% ipython --no-banner

In [1]: import numpy as np

In [2]: from numpy import linalg as LA

In [3]: np.set_printoptions(precision=2, suppress=True, linewidth=140)

In [4]: rng = np.random.default_rng(152173)

In [5]: lab = rng.integers(0, 2, 12)

In [6]: mat = np.array([[1, 2, 1, 2, 2, 2, 2, 0, 0, 1, 1, 2],
   ...:     [1, 2, 0, 2, 0, 0, 0, 0, 1, 0, 2, 1],
   ...:     [1, 0, 1, 1, 2, 2, 1, 0, 1, 0, 2, 0],
   ...:     [0, 1, 1, 0, 2, 2, 0, 0, 2, 0, 0, 0],
   ...:     [1, 0, 2, 0, 2, 2, 0, 1, 0, 2, 2, 0],
   ...:     [0, 0, 2, 2, 1, 2, 2, 1, 0, 1, 0, 2],
   ...:     [0, 0, 0, 2, 1, 1, 2, 2, 2, 2, 0, 2],
   ...:     [1, 1, 1, 2, 0, 1, 2, 1, 1, 1, 1, 1],
   ...:     [0, 0, 0, 0, 2, 0, 1, 2, 0, 1, 0, 0],
   ...:     [0, 2, 0, 1, 0, 0, 0, 1, 1, 1, 0, 0],
   ...:     [2, 0, 2, 2, 2, 0, 0, 1, 2, 2, 0, 2],
   ...:     [1, 1, 0, 2, 1, 2, 1, 0, 0, 1, 0, 2]]) * (lab[:, None] == lab)

In [7]: mat
Out[7]: 
array([[1, 0, 1, 0, 0, 2, 2, 0, 0, 0, 1, 2],
       [0, 2, 0, 2, 0, 0, 0, 0, 1, 0, 0, 0],
       [1, 0, 1, 0, 0, 2, 1, 0, 0, 0, 2, 0],
       [0, 1, 0, 0, 2, 0, 0, 0, 2, 0, 0, 0],
       [0, 0, 0, 0, 2, 0, 0, 1, 0, 2, 0, 0],
       [0, 0, 2, 0, 0, 2, 2, 0, 0, 0, 0, 2],
       [0, 0, 0, 0, 0, 1, 2, 0, 0, 0, 0, 2],
       [0, 1, 0, 2, 0, 0, 0, 1, 1, 1, 0, 0],
       [0, 0, 0, 0, 2, 0, 0, 2, 0, 1, 0, 0],
       [0, 2, 0, 1, 0, 0, 0, 1, 1, 1, 0, 0],
       [2, 0, 2, 0, 0, 0, 0, 0, 0, 0, 0, 2],
       [1, 0, 0, 0, 0, 2, 1, 0, 0, 0, 0, 2]])

In [8]: x0 = np.array([1, 2, 1, 1, 1, 1, 2, 0, 2, 0, 1, 1])

In [9]: a = np.maximum(mat @ x0, 0)

In [10]: a
Out[10]: array([11,  8,  8,  8,  2, 10,  7,  6,  2,  7,  6,  7])

In [11]: mat * (a > 1e-9)[:, None]
Out[11]: 
array([[1, 0, 1, 0, 0, 2, 2, 0, 0, 0, 1, 2],
       [0, 2, 0, 2, 0, 0, 0, 0, 1, 0, 0, 0],
       [1, 0, 1, 0, 0, 2, 1, 0, 0, 0, 2, 0],
       [0, 1, 0, 0, 2, 0, 0, 0, 2, 0, 0, 0],
       [0, 0, 0, 0, 2, 0, 0, 1, 0, 2, 0, 0],
       [0, 0, 2, 0, 0, 2, 2, 0, 0, 0, 0, 2],
       [0, 0, 0, 0, 0, 1, 2, 0, 0, 0, 0, 2],
       [0, 1, 0, 2, 0, 0, 0, 1, 1, 1, 0, 0],
       [0, 0, 0, 0, 2, 0, 0, 2, 0, 1, 0, 0],
       [0, 2, 0, 1, 0, 0, 0, 1, 1, 1, 0, 0],
       [2, 0, 2, 0, 0, 0, 0, 0, 0, 0, 0, 2],
       [1, 0, 0, 0, 0, 2, 1, 0, 0, 0, 0, 2]])

In [12]: other = mat / LA.norm(mat, axis=1, keepdims=True)

In [13]: G = other @ other.T

In [14]: (G - 2 * np.eye(12)).round(6).argmax(axis=1)
Out[14]: array([5, 7, 0, 9, 8, 0, 0, 9, 4, 7, 0, 0])

In [15]: print((np.abs(G) > 0.9).astype(int))
[[1 0 0 0 0 1 0 0 0 0 0 0]
 [0 1 0 0 0 0 0 0 0 0 0 0]
 [0 0 1 0 0 0 0 0 0 0 0 0]
 [0 0 0 1 0 0 0 0 0 0 0 0]
 [0 0 0 0 1 0 0 0 0 0 0 0]
 [1 0 0 0 0 1 0 0 0 0 0 0]
 [0 0 0 0 0 0 1 0 0 0 0 0]
 [0 0 0 0 0 0 0 1 0 0 0 0]
 [0 0 0 0 0 0 0 0 1 0 0 0]
 [0 0 0 0 0 0 0 0 0 1 0 0]
 [0 0 0 0 0 0 0 0 0 0 1 0]
 [0 0 0 0 0 0 0 0 0 0 0 1]]

In [16]: np.round(np.degrees(np.arccos(np.clip(G[5, 2], -1, 1))), 2)
Out[16]: np.float64(52.91)

In [17]: C = np.sign(np.array([[3, 3, 2, 1], [1, 3, 1, 0], [2, 0, 2, 1], [2, 2, 1, 3]]))

In [18]: other = (np.tril(C, -1) + np.eye(4)) @ (np.triu(C, 1) + np.eye(4))

In [19]: w = np.array([4, -1, -5, -2])

In [20]: data = np.rint(other * w @ LA.inv(other)) + 0

In [21]: print(data)
[[ 11.  -3.  -2.  -2.]
 [ 20.  -8. -10.   2.]
 [ 19.  -6. -10.   1.]
 [ 26.  -9. -16.   3.]]

In [22]: w, V = LA.eig(data)

In [23]: print(np.sort(LA.eigvals(LA.inv(data))))
[-1.   -0.5  -0.2   0.25]

In [24]: np.round(np.prod(w), 2)
Out[24]: np.float64(-40.0)

In [25]: w
Out[25]: array([ 4., -5., -1., -2.])

In [26]: np.sort(LA.eigvals(data.T))
Out[26]: array([-5., -2., -1.,  4.])

In [27]: np.round(np.sort(np.abs(LA.eigvals(mat))), 2) + 0
Out[27]: array([0.  , 0.76, 0.76, 0.88, 1.3 , 1.3 , 2.08, 2.08, 2.33, 2.43, 5.31, 6.65])

In [28]: LA.matrix_power(mat, 3)
Out[28]: 
array([[ 36,   0,  48,   0,   0, 101,  90,   0,   0,   0,  22, 104],
       [  0,  20,   0,  17,  32,   0,   0,  21,  17,  21,   0,   0],
       [ 34,   0,  40,   0,   0,  83,  70,   0,   0,   0,  26,  78],
       [  0,  24,   0,  22,  22,   0,   0,  22,  18,  29,   0,   0],
       [  0,  33,   0,  27,  22,   0,   0,  22,  25,  23,   0,   0],
       [ 30,   0,  46,   0,   0,  84,  78,   0,   0,   0,  16,  92],
       [ 14,   0,  20,   0,   0,  52,  48,   0,   0,   0,   6,  56],
       [  0,  29,   0,  25,  36,   0,   0,  27,  24,  26,   0,   0],
       [  0,  32,   0,  25,  24,   0,   0,  22,  26,  23,   0,   0],
       [  0,  33,   0,  27,  34,   0,   0,  23,  29,  21,   0,   0],
       [ 30,   0,  46,   0,   0,  68,  64,   0,   0,   0,  14,  80],
       [ 22,   0,  32,   0,   0,  72,  65,   0,   0,   0,  13,  74]])

In [29]: np.allclose(mat, mat.T)
Out[29]: False

In [30]: feats = np.array([[0.6, -0.2, 0.8, -1.7, 1.0, 1.8, -2.0, 1.1, 1.1, 0.2, 0.1],
    ...:     [-1.6, 0.2, 0.2, 0.1, 0.6, -1.8, -0.1, 0.2, -0.9, 0.3, 1.1],
    ...:     [-0.1, 1.0, -1.2, -0.8, 1.2, 0.6, -0.9, 2.0, -0.7, -0.4, -1.2],
    ...:     [0.5, 1.1, -1.2, -1.4, -0.2, -0.9, 1.3, 0.6, -0.5, 0.6, -0.5],
    ...:     [-0.1, 0.3, 0.0, -1.5, 1.5, 0.6, 0.2, 0.6, -0.8, 1.1, -0.4]])

In [31]: feats
Out[31]: 
array([[ 0.6, -0.2,  0.8, -1.7,  1. ,  1.8, -2. ,  1.1,  1.1,  0.2,  0.1],
       [-1.6,  0.2,  0.2,  0.1,  0.6, -1.8, -0.1,  0.2, -0.9,  0.3,  1.1],
       [-0.1,  1. , -1.2, -0.8,  1.2,  0.6, -0.9,  2. , -0.7, -0.4, -1.2],
       [ 0.5,  1.1, -1.2, -1.4, -0.2, -0.9,  1.3,  0.6, -0.5,  0.6, -0.5],
       [-0.1,  0.3,  0. , -1.5,  1.5,  0.6,  0.2,  0.6, -0.8,  1.1, -0.4]])

In [32]: W1 = np.array([[2, 0, 1, 1, 1],
    ...:     [0, 1, 0, 1, 0],
    ...:     [0, 0, 2, 3, 3],
    ...:     [3, 1, 3, 1, 0],
    ...:     [1, 0, 0, 0, 3],
    ...:     [1, 3, 2, 2, 0],
    ...:     [3, 1, 2, 1, 2],
    ...:     [1, 0, 0, 2, 1],
    ...:     [1, 2, 0, 3, 3],
    ...:     [1, 3, 0, 3, 3],
    ...:     [2, 2, 3, 0, 3]])

In [33]: b = np.array([0, 1, 0, 0, 0])

In [34]: H = np.maximum(feats @ W1 + b, 0)

In [35]: print(LA.matrix_rank(H))
3

In [36]: (H > 0).astype(int)
Out[36]: 
array([[0, 1, 0, 1, 1],
       [0, 0, 0, 0, 1],
       [0, 0, 0, 0, 0],
       [0, 0, 0, 0, 0],
       [0, 1, 0, 1, 1]])

In [37]: C = np.array([[1, 0], [1, 0], [3, 0], [2, 2], [0, 3]])

In [38]: W1 @ C
Out[38]: 
array([[ 7,  5],
       [ 3,  2],
       [12, 15],
       [15,  2],
       [ 1,  9],
       [14,  4],
       [12,  8],
       [ 5,  7],
       [ 9, 15],
       [10, 15],
       [13,  9]])
